% python3 -q
>>> import numpy as np
>>> np.set_printoptions(suppress=True, linewidth=100)
>>> F = np.load("run0.npy")
>>> F
array([[5., 1., 1., 1., 1., 1., 1., 1.],
       [1., 5., 1., 1., 1., 1., 1., 1.],
       [1., 1., 5., 1., 1., 1., 1., 1.],
       [1., 1., 1., 5., 1., 1., 1., 1.],
       [1., 1., 1., 1., 5., 1., 1., 1.],
       [1., 1., 1., 1., 1., 5., 1., 1.],
       [1., 1., 1., 1., 1., 1., 5., 1.],
       [1., 1., 1., 1., 1., 1., 1., 5.]])
>>> # equal to its transpose
>>> w, V = np.linalg.eigh(F)
>>> (w > 1e-8).sum(), (w < -1e-8).sum()
(np.int64(8), np.int64(0))
>>> np.round(np.linalg.eigvalsh(F @ F), 2)
array([ 16.,  16.,  16.,  16.,  16.,  16.,  16., 144.])
>>> np.unique(w.round(6) + 0, return_counts=True)[1]
array([7, 1])
>>> np.abs(V[:, -1]).round(6).argmax()
np.int64(0)
>>> sv = 3 * 0.5 ** np.arange(4)
>>> rng = np.random.default_rng(43)
>>> arr = rng.normal(size=(36, 4)) * rng.permutation(sv)
>>> arr.round(2)
array([[ 0.18,  1.02, -0.22, -2.73],
       [-1.49,  1.46,  0.01,  0.62],
       [-0.59,  1.84,  0.35, -0.37],
       [-0.42, -0.54, -0.3 ,  0.08],
       [-0.46,  0.88, -0.13, -1.06],
       [ 1.15, -1.09, -0.59,  1.1 ],
       [-1.56,  0.4 ,  0.37,  0.21],
       [ 0.01, -3.08,  0.21,  1.19],
       [-0.88,  2.87, -0.46, -5.04],
       [-1.36,  0.04,  0.13,  1.32],
       [-0.25, -1.22,  0.32, -2.69],
       [-0.91,  2.1 ,  0.07,  1.41],
       [ 0.47, -0.86, -0.2 ,  1.92],
       [-0.46,  0.5 , -0.03, -3.58],
       [ 0.72, -1.93,  0.09,  0.2 ],
       [ 0.95, -1.68, -0.2 , -0.3 ],
       [ 0.14,  1.3 ,  0.12,  0.07],
       [ 0.77,  3.14, -0.51, -0.02],
       [ 0.57,  0.13,  0.54, -1.  ],
       [-0.76,  1.31, -1.04, -1.43],
       [ 1.77,  0.04,  0.13, -2.85],
       [-0.02, -0.21,  0.7 , -3.03],
       [-2.07,  0.61,  0.58, -2.07],
       [-1.37, -1.61,  0.16, -1.69],
       [ 0.03, -3.54, -0.2 ,  2.36],
       [-0.2 , -1.54,  0.39,  2.96],
       [-0.35, -1.11,  0.48, -1.65],
       [-0.12,  2.7 ,  0.07, -1.49],
       [-1.48,  0.05, -0.03, -1.87],
       [ 0.69, -1.94, -0.59, -2.36],
       [-0.04, -2.29, -0.45, -2.63],
       [-0.07, -1.16,  0.34, -6.86],
       [ 0.24, -1.02,  0.14,  5.65],
       [-0.12,  0.15,  0.28, -4.26],
       [ 0.43,  1.08, -0.09,  1.68],
       [ 0.03, -1.28, -0.53,  2.67]])
>>> cen = arr - arr.mean(axis=0)
>>> V = np.linalg.svd(cen)[2][:3]
>>> other = cen - cen @ V.T @ V
>>> np.round(np.diag(V.T @ V), 2)
array([0.98, 1.  , 0.02, 1.  ])
>>> np.round(np.cov(cen @ V.T, rowvar=False), 2) + 0
array([[6.37, 0.  , 0.  ],
       [0.  , 2.55, 0.  ],
       [0.  , 0.  , 0.66]])
